$ python3 -q
>>> import numpy as np
>>> import numpy.linalg as la
>>> np.set_printoptions(suppress=True, linewidth=160)
>>> A = np.load("mat.npy")
>>> A
array([[-1.2 , -1.4 ,  2.41],
       [-0.8 ,  0.3 ,  1.6 ],
       [ 0.4 ,  0.3 , -0.84],
       [ 0.6 , -0.9 , -1.22],
       [-0.8 ,  3.2 ,  1.6 ],
       [-0.1 ,  0.1 ,  0.19],
       [-0.4 , -0.5 ,  0.78],
       [ 1.  ,  0.1 , -1.99],
       [ 1.2 ,  0.1 , -2.42],
       [ 1.8 ,  1.2 , -3.59],
       [-0.9 , -1.2 ,  1.77]])
>>> hat = A @ la.solve(A.T @ A, A.T)
>>> np.round(np.diag(hat), 2)
array([0.27, 0.08, 0.44, 0.17, 0.81, 0.03, 0.12, 0.13, 0.24, 0.38, 0.33])
>>> Xs = A - A.mean(axis=1)
Traceback (most recent call last):
  File "<python-input-7>", line 1, in <module>
    Xs = A - A.mean(axis=1)
         ~~^~~~~~~~~~~~~~~~
ValueError: operands could not be broadcast together with shapes (11,3) (11,) 
>>> Xs = A - A.mean(axis=0)
>>> Uu, sigma, vt = la.svd(Xs, full_matrices=False)
>>> np.searchsorted(np.cumsum(sigma ** 2) / (sigma ** 2).sum(), 0.9) + 1
np.int64(2)
>>> np.round(vt[0] * np.sign(vt[0, np.abs(vt[0]).argmax()]), 2)
array([-0.44, -0.13,  0.89])
>>> np.round(np.abs(vt[-1]), 2) + 0
array([0.89, 0.  , 0.45])
>>> sigma.round(2)
array([7.05, 3.95, 0.02])
>>> np.round(Xs.mean(axis=0), 2) + 0
array([0., 0., 0.])
>>> (np.sign(Uu[:, 0]) == np.sign(Uu[0, 0])).astype(int)
array([1, 1, 0, 0, 1, 1, 1, 0, 0, 0, 1])
>>> np.round((sigma ** 2).sum() ** 2 / (sigma ** 4).sum(), 2)
np.float64(1.57)
>>> Xs = A - A.mean(axis=0)
>>> evecs = la.svd(Xs)[2][:2]
>>> A2 = Xs - Xs @ evecs.T @ evecs
>>> np.round(np.cov(Xs @ evecs.T, rowvar=False), 2) + 0
array([[4.98, 0.  ],
       [0.  , 1.56]])
>>> la.norm(A2, axis=1).round(6).argmax()
np.int64(2)
>>> Uu, sigma, vt = la.svd(A)
>>> np.argmax(sigma[:-1] / (sigma[1:] + 1e-6)) + 1
np.int64(2)
>>> A2 = Uu[:, :2] @ np.diag(sigma[:2]) @ vt[:2]
>>> A2.round(2)
array([[-1.21, -1.4 ,  2.41],
       [-0.8 ,  0.3 ,  1.6 ],
       [ 0.42,  0.3 , -0.83],
       [ 0.61, -0.9 , -1.22],
       [-0.8 ,  3.2 ,  1.6 ],
       [-0.1 ,  0.1 ,  0.19],
       [-0.39, -0.5 ,  0.78],
       [ 1.  ,  0.1 , -1.99],
       [ 1.21,  0.1 , -2.42],
       [ 1.8 ,  1.2 , -3.59],
       [-0.89, -1.2 ,  1.78]])
>>> la.matrix_rank(A2)
np.int64(2)
>>> np.round(la.norm(A - A2, 2), 2), round(float(sigma[2]), 2)
(np.float64(0.03), 0.03)
>>> round(la.norm(A2, 2) / la.norm(A2), 2)
np.float64(0.87)
>>> la.cond(A2) > 100
np.True_
>>> la.matrix_rank(A2, rtol=0.1)
np.int64(2)
>>> np.argsort(-la.norm(A2, axis=0).round(6), kind="stable")[:3]
array([2, 1, 0])
>>> X = np.array([[19, 0, 3, 0],
...     [30, 0, 0, 36],
...     [8, 0, 0, 38],
...     [8, 0, 0, 18],
...     [31, 0, 15, 0],
...     [31, 0, 15, 1],
...     [23, 0, 3, 20],
...     [27, 0, 3, 0],
...     [22, 0, 0, 38],
...     [10, 0, 6, 0],
...     [16, 0, 0, 13],
...     [30, 0, 6, 0],
...     [21, 0, 0, 21],
...     [28, 0, 0, 8],
...     [6, 0, 0, 19],
...     [8, 0, 0, 40]])
>>> Uu, sigma, vt = la.svd(X)
>>> sigma.round(2) + 0
array([108.84,  60.69,  14.06,   0.  ])
>>> A2 = Uu[:, :3] @ np.diag(sigma[:3]) @ vt[:3]
>>> np.round(la.norm(X - A2, 2), 2), np.round(sigma[3], 2)
(np.float64(0.0), np.float64(0.0))
>>> round(np.abs(X - A2).max(), 2)
np.float64(0.0)
>>> la.matrix_rank(A2)
np.int64(3)
>>> la.matrix_rank(X, rtol=0.05)
np.int64(3)
>>> Uu, sigma, vt = la.svd(X, full_matrices=False)
>>> np.round(Uu.T @ X @ vt.T, 2) + 0
array([[108.84,   0.  ,   0.  ,   0.  ],
       [  0.  ,  60.69,   0.  ,   0.  ],
       [  0.  ,   0.  ,  14.06,   0.  ],
       [  0.  ,   0.  ,   0.  ,   0.  ]])
>>> (sigma > 1e-8).sum()
np.int64(3)
>>> round(np.sqrt((sigma ** 2).sum()), 2), round(la.norm(X), 2)
(np.float64(125.41), np.float64(125.41))
>>> np.allclose(Uu * sigma @ vt, X)
True
>>> np.round(np.cumsum(sigma ** 2) / np.sum(sigma ** 2), 2)
array([0.75, 0.99, 1.  , 1.  ])
>>> np.round(np.abs(vt[0]), 2) + 0
array([0.71, 0.  , 0.09, 0.69])
>>> rk = la.matrix_rank(X)
>>> rk
np.int64(3)
>>> N = la.svd(X)[2][rk:].T
>>> np.allclose(X @ N, 0)
True
>>> [int(la.matrix_rank(np.delete(X, i, axis=0))) for i in range(16)]
[3, 3, 3, 3, 3, 3, 3, 3, 3, 3, 3, 3, 3, 3, 3, 3]
>>> np.round(X @ N, 2) + 0
array([[0.],
       [0.],
       [0.],
       [0.],
       [0.],
       [0.],
       [0.],
       [0.],
       [0.],
       [0.],
       [0.],
       [0.],
       [0.],
       [0.],
       [0.],
       [0.]])
>>> la.matrix_rank(X, rtol=0.1)
np.int64(3)
>>> round(la.norm(X, 2) / la.norm(X), 2)
np.float64(0.87)
>>> F = np.load("sample0.npy")
>>> F
array([[-4, -3, -1, -1, -4],
       [-3, -2,  0,  0, -3],
       [-2, -1,  1,  1, -2],
       [-4, -3, -1, -1, -4],
       [-2, -1,  1,  1, -2]])
>>> Uu, sigma, vt = la.svd(F)
>>> np.argmax(sigma[:-1] / (sigma[1:] + 1e-6)) + 1
np.int64(2)
>>> sigma.round(2) + 0
array([11.07,  2.74,  0.  ,  0.  ,  0.  ])
>>> A2 = Uu[:, :2] @ np.diag(sigma[:2]) @ vt[:2]
>>> round(float(la.norm(F - A2) / la.norm(F)), 2)
0.0
>>> np.round(np.abs(F - A2).max(), 2)
np.float64(0.0)
>>> la.matrix_rank(A2)
np.int64(2)
>>> A2.round(2) + 0
array([[-4., -3., -1., -1., -4.],
       [-3., -2.,  0.,  0., -3.],
       [-2., -1.,  1.,  1., -2.],
       [-4., -3., -1., -1., -4.],
       [-2., -1.,  1.,  1., -2.]])
